$ python -q
>>> import numpy as np
>>> np.set_printoptions(precision=2, suppress=True, linewidth=120, sign=" ")
>>> rnd = lambda a: np.round(a, 2) + 0
>>> A = np.loadtxt("run12.csv", delimiter=",")
>>> A
array([[ 1.,  0.,  0.,  0.,  0.,  0.,  0.,  0.,  0.,  0.,  0.],
       [ 0.,  1.,  0.,  0.,  0.,  0.,  0.,  0.,  0.,  0.,  0.],
       [ 0.,  0., -1.,  0.,  0.,  0.,  0.,  0.,  0.,  0.,  0.],
       [ 0.,  0.,  0.,  1.,  0.,  0.,  0.,  0.,  0.,  0.,  0.],
       [ 0.,  0.,  0.,  0.,  1.,  0.,  0.,  0.,  0.,  0.,  0.],
       [ 0.,  0.,  0.,  0.,  0.,  1.,  0.,  0.,  0.,  0.,  0.],
       [ 0.,  0.,  0.,  0.,  0.,  0.,  1.,  0.,  0.,  0.,  0.],
       [ 0.,  0.,  0.,  0.,  0.,  0.,  0., -1.,  0.,  0.,  0.],
       [ 0.,  0.,  0.,  0.,  0.,  0.,  0.,  0.,  1.,  0.,  0.],
       [ 0.,  0.,  0.,  0.,  0.,  0.,  0.,  0.,  0.,  1.,  0.],
       [ 0.,  0.,  0.,  0.,  0.,  0.,  0.,  0.,  0.,  0.,  1.]])
>>> (np.linalg.matrix_power((A != 0) + (A.T != 0) + np.eye(11), 11) > 0).astype(int)
array([[ 1,  0,  0,  0,  0,  0,  0,  0,  0,  0,  0],
       [ 0,  1,  0,  0,  0,  0,  0,  0,  0,  0,  0],
       [ 0,  0,  1,  0,  0,  0,  0,  0,  0,  0,  0],
       [ 0,  0,  0,  1,  0,  0,  0,  0,  0,  0,  0],
       [ 0,  0,  0,  0,  1,  0,  0,  0,  0,  0,  0],
       [ 0,  0,  0,  0,  0,  1,  0,  0,  0,  0,  0],
       [ 0,  0,  0,  0,  0,  0,  1,  0,  0,  0,  0],
       [ 0,  0,  0,  0,  0,  0,  0,  1,  0,  0,  0],
       [ 0,  0,  0,  0,  0,  0,  0,  0,  1,  0,  0],
       [ 0,  0,  0,  0,  0,  0,  0,  0,  0,  1,  0],
       [ 0,  0,  0,  0,  0,  0,  0,  0,  0,  0,  1]])
>>> vec = np.array([0, -4, 1, 3, 5, -1, -4, 3, -1, -4, -4])
>>> rnd(np.sort(np.abs(np.degrees(np.angle(np.linalg.eigvals(A))))))
array([   0.,    0.,    0.,    0.,    0.,    0.,    0.,    0.,    0.,  180.,  180.])
>>> 11 - np.linalg.matrix_rank(A - np.eye(11), tol=1e-8)
np.int64(9)
>>> rnd(np.linalg.inv(A))
array([[ 1.,  0.,  0.,  0.,  0.,  0.,  0.,  0.,  0.,  0.,  0.],
       [ 0.,  1.,  0.,  0.,  0.,  0.,  0.,  0.,  0.,  0.,  0.],
       [ 0.,  0., -1.,  0.,  0.,  0.,  0.,  0.,  0.,  0.,  0.],
       [ 0.,  0.,  0.,  1.,  0.,  0.,  0.,  0.,  0.,  0.,  0.],
       [ 0.,  0.,  0.,  0.,  1.,  0.,  0.,  0.,  0.,  0.,  0.],
       [ 0.,  0.,  0.,  0.,  0.,  1.,  0.,  0.,  0.,  0.,  0.],
       [ 0.,  0.,  0.,  0.,  0.,  0.,  1.,  0.,  0.,  0.,  0.],
       [ 0.,  0.,  0.,  0.,  0.,  0.,  0., -1.,  0.,  0.,  0.],
       [ 0.,  0.,  0.,  0.,  0.,  0.,  0.,  0.,  1.,  0.,  0.],
       [ 0.,  0.,  0.,  0.,  0.,  0.,  0.,  0.,  0.,  1.,  0.],
       [ 0.,  0.,  0.,  0.,  0.,  0.,  0.,  0.,  0.,  0.,  1.]])
>>> feats = np.load("m.npy")
>>> rnd(feats)
array([[ 0.34, -0.32, -0.45, -0.6 , -0.08, -0.2 , -0.18, -0.19, -0.16, -0.26,  0.07, -0.01, -0.06],
       [ 0.66,  0.28, -0.12,  0.3 ,  0.57, -0.06, -0.02, -0.05,  0.01,  0.01,  0.23,  0.06, -0.02],
       [ 0.17,  0.26, -0.03, -0.16, -0.12, -0.07,  0.06, -0.02,  0.22,  0.03, -0.49,  0.68,  0.32],
       [ 0.12,  0.08, -0.15,  0.13, -0.36,  0.69, -0.31,  0.14, -0.05, -0.17,  0.31,  0.29, -0.1 ],
       [ 0.15, -0.29, -0.4 , -0.08,  0.08,  0.4 ,  0.5 ,  0.22,  0.11,  0.44, -0.19, -0.12, -0.03],
       [ 0.02,  0.26, -0.19,  0.18, -0.18,  0.1 , -0.11, -0.5 , -0.57,  0.3 , -0.31, -0.19,  0.09],
       [ 0.  ,  0.21,  0.08, -0.26, -0.14, -0.28, -0.01,  0.27, -0.27,  0.6 ,  0.36,  0.27, -0.28],
       [ 0.1 , -0.07, -0.11,  0.32, -0.11, -0.23,  0.14,  0.48, -0.42, -0.34, -0.36,  0.09, -0.36],
       [ 0.07,  0.41, -0.4 ,  0.14, -0.45, -0.28, -0.03,  0.1 ,  0.47,  0.02,  0.04, -0.36, -0.06],
       [-0.29,  0.13, -0.36, -0.01,  0.19, -0.06, -0.05,  0.39, -0.27, -0.08,  0.2 , -0.04,  0.67],
       [-0.37,  0.48, -0.21, -0.35,  0.41,  0.22, -0.08,  0.02,  0.04, -0.15, -0.2 , -0.02, -0.43],
       [-0.12, -0.34, -0.21,  0.23,  0.19, -0.11, -0.7 ,  0.11,  0.19,  0.33, -0.24,  0.09, -0.09],
       [ 0.37,  0.15,  0.41, -0.32, -0.04,  0.17, -0.3 ,  0.4 , -0.06,  0.06, -0.29, -0.42,  0.16]])
>>> vec = np.array([0, 0, 0, 0, 1, 3, 2, 0, 1, 0, 0])
>>> np.sign((A @ vec).round(6))
array([ 0.,  0.,  0.,  0.,  1.,  1.,  1.,  0.,  1.,  0.,  0.])
>>> np.einsum("ij,j->i", A, vec)
array([ 0.,  0.,  0.,  0.,  1.,  3.,  2.,  0.,  1.,  0.,  0.])
>>> A @ np.eye(11)[2]
array([ 0.,  0., -1.,  0.,  0.,  0.,  0.,  0.,  0.,  0.,  0.])
>>> A @ np.ones(11)
array([ 1.,  1., -1.,  1.,  1.,  1.,  1., -1.,  1.,  1.,  1.])
>>> (A @ vec).argmax()
np.int64(5)
>>> np.linalg.norm(A @ vec) <= np.linalg.norm(A, 2) * np.linalg.norm(vec) + 1e-9
np.True_
>>> rng = np.random.default_rng(8407)
>>> z = rng.permutation(13)
>>> z
array([  6,   3,   2,   5,   7,  11,  10,  12,   8,   9,   4,   0,   1])
>>> M2 = feats[z][:, z]
>>> rnd(np.trace(M2))
np.float64(1.81)
>>> rnd(np.diag(M2))
array([-0.01,  0.13, -0.03,  0.1 ,  0.48,  0.09, -0.2 ,  0.16,  0.47, -0.08,  0.08,  0.34,  0.28])
>>> rnd(np.linalg.det(M2)), rnd(np.linalg.det(feats[z]))
(np.float64(-1.0), np.float64(1.0))
>>> rnd(np.sort(np.abs(np.linalg.eigvals(M2))))
array([ 1.,  1.,  1.,  1.,  1.,  1.,  1.,  1.,  1.,  1.,  1.,  1.,  1.])
>>> T = np.stack([feats, -1 * feats, feats[::-1]])
>>> rnd(np.linalg.det(T))
array([-1.,  1., -1.])
>>> np.linalg.matrix_rank(T.reshape(3, -1))
np.int64(2)
>>> T.shape
(3, 13, 13)
>>> rnd(np.einsum("bij,cij->bc", T, T))
array([[ 13., -13.,   1.],
       [-13.,  13.,  -1.],
       [  1.,  -1.,  13.]])
>>> z = rng.permutation(13)
>>> M2 = feats[:, z] * rng.choice([-1, 1], 13)
>>> rnd(M2)
array([[-0.6 ,  0.08, -0.18,  0.45,  0.32, -0.07, -0.16,  0.06, -0.2 ,  0.34,  0.01, -0.19, -0.26],
       [ 0.3 , -0.57, -0.02,  0.12, -0.28, -0.23,  0.01,  0.02, -0.06,  0.66, -0.06, -0.05,  0.01],
       [-0.16,  0.12,  0.06,  0.03, -0.26,  0.49,  0.22, -0.32, -0.07,  0.17, -0.68, -0.02,  0.03],
       [ 0.13,  0.36, -0.31,  0.15, -0.08, -0.31, -0.05,  0.1 ,  0.69,  0.12, -0.29,  0.14, -0.17],
       [-0.08, -0.08,  0.5 ,  0.4 ,  0.29,  0.19,  0.11,  0.03,  0.4 ,  0.15,  0.12,  0.22,  0.44],
       [ 0.18,  0.18, -0.11,  0.19, -0.26,  0.31, -0.57, -0.09,  0.1 ,  0.02,  0.19, -0.5 ,  0.3 ],
       [-0.26,  0.14, -0.01, -0.08, -0.21, -0.36, -0.27,  0.28, -0.28,  0.  , -0.27,  0.27,  0.6 ],
       [ 0.32,  0.11,  0.14,  0.11,  0.07,  0.36, -0.42,  0.36, -0.23,  0.1 , -0.09,  0.48, -0.34],
       [ 0.14,  0.45, -0.03,  0.4 , -0.41, -0.04,  0.47,  0.06, -0.28,  0.07,  0.36,  0.1 ,  0.02],
       [-0.01, -0.19, -0.05,  0.36, -0.13, -0.2 , -0.27, -0.67, -0.06, -0.29,  0.04,  0.39, -0.08],
       [-0.35, -0.41, -0.08,  0.21, -0.48,  0.2 ,  0.04,  0.43,  0.22, -0.37,  0.02,  0.02, -0.15],
       [ 0.23, -0.19, -0.7 ,  0.21,  0.34,  0.24,  0.19,  0.09, -0.11, -0.12, -0.09,  0.11,  0.33],
       [-0.32,  0.04, -0.3 , -0.41, -0.15,  0.29, -0.06, -0.16,  0.17,  0.37,  0.42,  0.4 ,  0.06]])
>>> left, _, VT = np.linalg.svd(feats.T @ M2)
>>> z
array([  3,   4,   6,   2,   1,  10,   8,  12,   5,   0,  11,   7,   9])
>>> M2 = np.linalg.inv(feats)
>>> np.allclose(M2, feats.T)
True
>>> rnd(np.linalg.slogdet(feats)[0])
np.float64(-1.0)
>>> rnd(np.linalg.det(feats) * np.linalg.det(M2))
np.float64(1.0)
>>> u = np.array([-1, 1, 2, -2, 2, 1, -2, -1])
>>> data = np.outer(rng.normal(size=44), u) + 0.05 * rng.normal(size=(44, 8))
>>> rnd(data)
array([[ 0.44, -0.5 , -0.94,  0.92, -0.96, -0.49,  0.85,  0.5 ],
       [ 0.08, -0.14, -0.27,  0.29, -0.33, -0.05,  0.3 ,  0.12],
       [-0.78,  0.78,  1.55, -1.55,  1.57,  0.83, -1.63, -0.85],
       [ 0.  , -0.08, -0.08,  0.02, -0.03, -0.04,  0.03, -0.01],
       [ 0.26, -0.27, -0.47,  0.48, -0.42, -0.14,  0.39,  0.17],
       [ 1.06, -1.12, -2.2 ,  2.  , -2.14, -1.01,  2.05,  0.99],
       [-0.31,  0.17,  0.55, -0.47,  0.56,  0.27, -0.51, -0.31],
       [-1.03,  0.93,  1.8 , -1.8 ,  1.75,  0.9 , -1.68, -0.95],
       [-0.69,  0.67,  1.3 , -1.28,  1.22,  0.63, -1.22, -0.58],
       [-1.95,  1.97,  4.02, -4.05,  3.98,  2.05, -3.96, -2.  ],
       [-0.62,  0.54,  1.27, -1.2 ,  1.23,  0.63, -1.3 , -0.66],
       [ 0.51, -0.51, -1.13,  1.02, -1.1 , -0.52,  1.12,  0.51],
       [ 0.81, -0.78, -1.71,  1.61, -1.65, -0.82,  1.7 ,  0.79],
       [ 0.11, -0.07, -0.26,  0.29, -0.24, -0.09,  0.21,  0.12],
       [-1.19,  1.1 ,  2.27, -2.27,  2.3 ,  1.11, -2.29, -1.11],
       [-0.85,  0.83,  1.63, -1.61,  1.58,  0.84, -1.63, -0.87],
       [-1.27,  1.35,  2.65, -2.78,  2.72,  1.37, -2.64, -1.35],
       [ 1.12, -1.12, -2.19,  2.21, -2.24, -0.9 ,  2.2 ,  1.13],
       [-0.93,  1.01,  2.08, -2.04,  2.03,  0.99, -2.04, -1.06],
       [-1.2 ,  1.21,  2.58, -2.46,  2.5 ,  1.25, -2.57, -1.22],
       [ 0.52, -0.44, -0.93,  0.9 , -0.9 , -0.42,  0.92,  0.5 ],
       [-0.85,  0.8 ,  1.6 , -1.67,  1.64,  0.86, -1.73, -0.86],
       [ 1.41, -1.36, -2.69,  2.79, -2.81, -1.39,  2.79,  1.3 ],
       [-0.11,  0.15,  0.21, -0.19,  0.32,  0.1 , -0.17, -0.05],
       [ 0.43, -0.4 , -0.83,  0.79, -0.82, -0.46,  0.82,  0.46],
       [-0.77,  0.77,  1.58, -1.5 ,  1.66,  0.79, -1.47, -0.7 ],
       [-0.62,  0.71,  1.3 , -1.37,  1.29,  0.69, -1.46, -0.64],
       [-1.08,  1.07,  2.12, -2.09,  2.12,  1.1 , -2.03, -1.09],
       [-1.61,  1.61,  3.19, -3.19,  3.25,  1.53, -3.18, -1.68],
       [-1.11,  1.17,  2.32, -2.29,  2.28,  1.16, -2.34, -1.19],
       [-1.81,  1.77,  3.46, -3.56,  3.5 ,  1.64, -3.53, -1.75],
       [-1.53,  1.5 ,  3.  , -3.03,  3.02,  1.6 , -3.06, -1.47],
       [-0.28,  0.3 ,  0.46, -0.48,  0.42,  0.24, -0.48, -0.24],
       [-1.81,  1.78,  3.69, -3.73,  3.76,  1.79, -3.66, -1.8 ],
       [-2.12,  2.11,  4.13, -4.14,  4.19,  2.09, -4.21, -2.06],
       [ 0.78, -0.82, -1.56,  1.61, -1.65, -0.81,  1.52,  0.8 ],
       [ 0.43, -0.31, -0.77,  0.85, -0.77, -0.33,  0.73,  0.36],
       [-0.21,  0.18,  0.34, -0.29,  0.33,  0.23, -0.36, -0.25],
       [ 1.56, -1.74, -3.4 ,  3.44, -3.31, -1.63,  3.42,  1.67],
       [ 1.64, -1.52, -3.14,  3.16, -3.1 , -1.56,  3.01,  1.57],
       [-0.89,  0.85,  1.83, -1.73,  1.75,  0.86, -1.76, -0.93],
       [-0.33,  0.27,  0.69, -0.61,  0.65,  0.32, -0.61, -0.29],
       [ 1.3 , -1.26, -2.66,  2.75, -2.67, -1.31,  2.66,  1.42],
       [ 0.11, -0.05, -0.29,  0.12, -0.18, -0.1 ,  0.18,  0.01]])
>>> Ac = (data - data.mean(axis=0)) / data.std(axis=0)
>>> np.argwhere(np.abs(Ac) > 2)
array([[ 38,   1],
       [ 38,   2],
       [ 38,   3],
       [ 38,   6]])
>>> rnd(Ac.std(axis=0))
array([ 1.,  1.,  1.,  1.,  1.,  1.,  1.,  1.])
>>> coef = np.linalg.lstsq(np.delete(Ac, 7, axis=1), Ac[:, 7])[0]
>>> rnd(coef)
array([ 0.17,  0.06, -0.14,  0.54,  0.11, -0.07,  0.25])
